In [1]: import numpy as np

In [2]: np.set_printoptions(precision=2, suppress=True, linewidth=120)

In [3]: E = np.load("run1.npy")

In [4]: print(E)
[[ 0  2  0]
 [ 0  0  1]
 [-1 -1  0]
 [ 1 -2  0]
 [ 2  0  1]]

In [5]: P = E @ np.linalg.solve(E.T @ E, E.T)

In [6]: print(np.diag(P))
[0.46 0.76 0.43 0.6  0.76]

In [7]: print(np.allclose(P @ P, P))
True

In [8]: print(np.round(np.linalg.eigvalsh(P), 2) + 0)
[0. 0. 1. 1. 1.]

In [9]: print(round(np.trace(P), 2))
3.0

In [10]: print(np.round((np.eye(5) - P) @ E, 2) + 0)
[[0. 0. 0.]
 [0. 0. 0.]
 [0. 0. 0.]
 [0. 0. 0.]
 [0. 0. 0.]]

In [11]: out = np.c_[E[:, :2] @ np.array([[1, -2], [-2, 3]]), np.array([1, -1, 0, -3, 2])]

In [12]: print(out)
[[-4  6  1]
 [ 0  0 -1]
 [ 1 -1  0]
 [ 5 -8 -3]
 [ 2 -4  2]]

In [13]: print(np.linalg.matrix_rank(out))
3

In [14]: print(np.round(np.linalg.lstsq(E, out[:, 0])[0], 2) + 0)
[ 1. -2.  0.]

In [15]: m1 = np.load("layer0.npy")

In [16]: print(m1)
[[21  0  3 -3  0  0]
 [ 3  5  0 -2  0 -2]
 [ 5  2 14  0 -1  2]
 [ 1  4  5 29 -2 -2]
 [-1 -5  4  5 25 -5]
 [ 4  2 -1  3 -3 -1]]

In [17]: print(round(np.linalg.norm(m1, 2) / np.linalg.norm(m1), 2))
0.63

In [18]: print(np.argsort(-np.linalg.norm(m1, axis=0).round(6), kind="stable")[:3])
[3 4 0]

In [19]: print(np.linalg.matrix_rank(m1, rtol=0.1))
5

In [20]: print([round(float(x), 2) for x in np.linalg.svd(m1, compute_uv=False)[:3]])
[30.93, 26.31, 23.33]

In [21]: print(np.abs(np.linalg.svd(m1)[2][-1]))
[0.04 0.37 0.18 0.06 0.26 0.87]

In [22]: print((m1 - m1.T) / 2)
[[ 0.  -1.5 -1.  -2.   0.5 -2. ]
 [ 1.5  0.  -1.  -3.   2.5 -2. ]
 [ 1.   1.   0.  -2.5 -2.5  1.5]
 [ 2.   3.   2.5  0.  -3.5 -2.5]
 [-0.5 -2.5  2.5  3.5  0.  -1. ]
 [ 2.   2.  -1.5  2.5  1.   0. ]]

In [23]: print(m1 @ m1)
[[ 453   -6   90 -150    3   12]
 [  68   13    1  -83   10   -4]
 [ 190   47  205  -18  -45   27]
 [  81  152  212  814 -107  -44]
 [ -56 -132  183  268  626 -112]
 [  87   33    2   53  -77    4]]

In [24]: print(np.linalg.matrix_power(m1, 2))
[[ 453   -6   90 -150    3   12]
 [  68   13    1  -83   10   -4]
 [ 190   47  205  -18  -45   27]
 [  81  152  212  814 -107  -44]
 [ -56 -132  183  268  626 -112]
 [  87   33    2   53  -77    4]]

In [25]: T = np.stack([m1, -2 * m1, m1[::-1]])

In [26]: print(np.einsum("bij,cij->bc", T, T))
[[ 2379 -4758   250]
 [-4758  9516  -500]
 [  250  -500  2379]]

In [27]: print(T.shape)
(3, 6, 6)

In [28]: print((T @ m1.T).shape)
(3, 6, 6)

In [29]: print(np.linalg.norm(T, axis=(1, 2)))
[48.77 97.55 48.77]

In [30]: print(T.sum(axis=0))
[[-17   2  -4   6  -3  -1]
 [ -4 -10   4   7  25  -3]
 [ -4   2  -9  29  -1  -4]
 [  4  -2   9 -29   1   4]
 [  4  10  -4  -7 -25   3]
 [ 17  -2   4  -6   3   1]]

In [31]: out = np.array([[3, 0], [-1, 3], [2, -3], [-2, -2], [-3, 2], [-1, 0]])

In [32]: print(np.einsum("ij->j", m1))
[33  8 25 32 19 -8]

In [33]: print(np.einsum("ik,kj->ij", m1, out))
[[ 75  -3]
 [ 10  19]
 [ 42 -38]
 [-41 -65]
 [-70  13]
 [ 12  -3]]

In [34]: print(m1 @ out)
[[ 75  -3]
 [ 10  19]
 [ 42 -38]
 [-41 -65]
 [-70  13]
 [ 12  -3]]

In [35]: print(out.T @ m1.T)
[[ 75  10  42 -41 -70  12]
 [ -3  19 -38 -65  13  -3]]

In [36]: J = np.array([[-3, -2, -1, 0],
    ...:     [1, 2, 3, 4],
    ...:     [5, 6, 7, 8],
    ...:     [9, 10, 11, 12],
    ...:     [13, 14, 15, 16],
    ...:     [17, 18, 19, 20]])

In [37]: U, sig, Vt = np.linalg.svd(J)

In [38]: evecs = Vt[:(sig > 1e-8).sum()]

In [39]: rng = np.random.default_rng(217)

In [40]: x0 = J[4] + -3 * J[0] + rng.integers(2) * np.eye(4)[2]

In [41]: print(x0)
[22. 20. 19. 16.]

In [42]: print(np.diag(evecs.T @ evecs))
[0.7 0.3 0.3 0.7]

In [43]: print(round(float(np.linalg.norm(x0 - evecs.T @ evecs @ x0)), 2))
0.84

In [44]: print(evecs.T @ evecs)
[[ 0.7  0.4  0.1 -0.2]
 [ 0.4  0.3  0.2  0.1]
 [ 0.1  0.2  0.3  0.4]
 [-0.2  0.1  0.4  0.7]]

In [45]: mat = np.load("data.npy")

In [46]: print(mat)
[[-1 -1 -1]
 [-1 -2 -2]
 [-1 -2 -3]]

In [47]: ev, evecs = np.linalg.eigh(mat)

In [48]: print(ev)
[-5.05 -0.64 -0.31]

In [49]: print(np.linalg.eigvalsh(mat @ mat))
[ 0.09  0.41 25.49]

In [50]: print(round(ev.sum(), 2), np.trace(mat))
-6.0 -6

In [51]: print(evecs @ np.diag(ev) @ evecs.T)
[[-1. -1. -1.]
 [-1. -2. -2.]
 [-1. -2. -3.]]

In [52]: X = np.loadtxt("w.csv", delimiter=",")

In [53]: print(X)
[[  0.   -1.4  -1.4  -0.1  -1.5  -0.6]
 [ -0.2   1.   -0.6  -0.2   2.9  -0.6]
 [ -0.5   1.3  -0.1  -0.3   0.3  -0.3]
 [  0.8  -0.7   0.2  -0.5  -0.1   1.3]
 [  0.6   1.7  -2.6   0.3   1.3   0.4]
 [ -0.4   0.    0.1  -1.   -1.2  -1.2]
 [  0.   -0.8  -0.1   0.    1.2  -0.1]
 [  1.5  -0.4  -1.4   1.1   1.1  -0.8]
 [-16.    2.    5.    0.  -16.   -9. ]
 [ -0.9   1.3   1.1  -0.8  -2.2  -1.8]
 [ -1.2  -0.2   0.6  -0.2   1.2   1.5]
 [  0.4   1.3   0.6   1.1  -0.1  -0.4]
 [ -0.7  -1.3   0.1   1.2   1.5   1.5]
 [ -2.2   0.1   1.   -1.2  -0.4  -0.2]
 [ -0.5  -0.4   2.7  -1.4  -0.3  -0.4]]

In [54]: z = rng.permutation(3)

In [55]: print(z)
[1 2 0]

In [56]: out = mat[z][:, z]

In [57]: print(np.diag(out))
[-2 -3 -1]

In [58]: print(round(float(np.linalg.det(out)), 2), round(np.linalg.det(mat[z]), 2))
-1.0 -1.0

In [59]: W = np.array([[0, 3, 3], [1, 0, 0], [0, 0, 1]])

In [60]: beta = np.array([3, 3, 0])

In [61]: hid = np.maximum(E @ W + beta, 0)

In [62]: print((hid > 0).astype(int))
[[1 1 0]
 [1 1 1]
 [1 0 0]
 [1 1 1]
 [1 1 1]]

In [63]: cent = np.array([[-2, 1, 2], [-3, 0, -3], [-1, -3, -2]])

In [64]: print(W @ cent)
[[-12  -9 -15]
 [ -2   1   2]
 [ -1  -3  -2]]
